% ipython --no-banner

In [1]: import numpy as np

In [2]: import numpy.linalg as la

In [3]: np.set_printoptions(precision=2, suppress=True, linewidth=120)

In [4]: M = np.load("block6.npy")

In [5]: M
Out[5]: 
array([[-1,  0,  1,  2],
       [ 3,  4,  5,  6],
       [ 7,  8,  9, 10]])

In [6]: # rows and columns are dependent

In [7]: [round(float(x), 2) for x in la.svd(M, compute_uv=False)[:3]]
Out[7]: [19.52, 2.24, 0.0]

In [8]: la.matrix_rank(M, rtol=0.1)
Out[8]: np.int64(2)

In [9]: np.argsort(-la.norm(M, axis=0).round(6), kind="stable")[:3]
Out[9]: array([3, 2, 1])

In [10]: U, s, vt = la.svd(M)

In [11]: s.round(2) + 0
Out[11]: array([19.52,  2.24,  0.  ])

In [12]: M2 = U[:, :2] @ np.diag(s[:2]) @ vt[:2]

In [13]: la.matrix_rank(M2)
Out[13]: np.int64(2)

In [14]: round(float(la.norm(M - M2) / la.norm(M)), 2)
Out[14]: 0.0

In [15]: M2 = np.array([[3, -9], [8, 8]])

In [16]: basis = np.kron(M2, M)

In [17]: basis.shape
Out[17]: (6, 8)

In [18]: np.round(la.norm(basis, 2), 2), round(float(la.norm(M2, 2) * la.norm(M, 2)), 2)
Out[18]: (np.float64(247.37), 247.37)

In [19]: ang = np.radians(30)

In [20]: r_ = np.eye(4)

In [21]: r_[3, 3] = r_[0, 0] = np.cos(ang)

In [22]: r_[3, 0], r_[0, 3] = -np.sin(ang), np.sin(ang)

In [23]: r_
Out[23]: 
array([[ 0.87,  0.  ,  0.  ,  0.5 ],
       [ 0.  ,  1.  ,  0.  ,  0.  ],
       [ 0.  ,  0.  ,  1.  ,  0.  ],
       [-0.5 ,  0.  ,  0.  ,  0.87]])

In [24]: M2 = M @ r_.T

In [25]: np.round(la.svd(M, compute_uv=False), 2) + 0, np.round(la.svd(M2, compute_uv=False), 2) + 0
Out[25]: (array([19.52,  2.24,  0.  ]), array([19.52,  2.24,  0.  ]))

In [26]: J = np.loadtxt("run9.csv", delimiter=",")

In [27]: J
Out[27]: 
array([[ 1.,  0.,  0.,  0.,  0.],
       [ 0., -2., -2.,  5., -4.],
       [ 0., -2.,  3.,  4.,  4.],
       [ 0.,  3., -5.,  0.,  4.],
       [ 0.,  5.,  4.,  5.,  2.]])

In [28]: M2 = np.array([[-2, 0], [-3, -2], [-2, 1], [-2, 1], [0, 0]])

In [29]: la.matrix_rank(np.vstack([J, M2.T]))
Out[29]: np.int64(5)

In [30]: J @ M2
Out[30]: 
array([[ -2.,   0.],
       [  0.,   7.],
       [ -8.,  11.],
       [  1., -11.],
       [-33.,  -1.]])

In [31]: np.einsum("ij,ij->", J, M2)
ValueError: operands could not be broadcast together with remapped shapes [original->remapped]: (5,5)->(5,5) (5,2)->(5,2) 
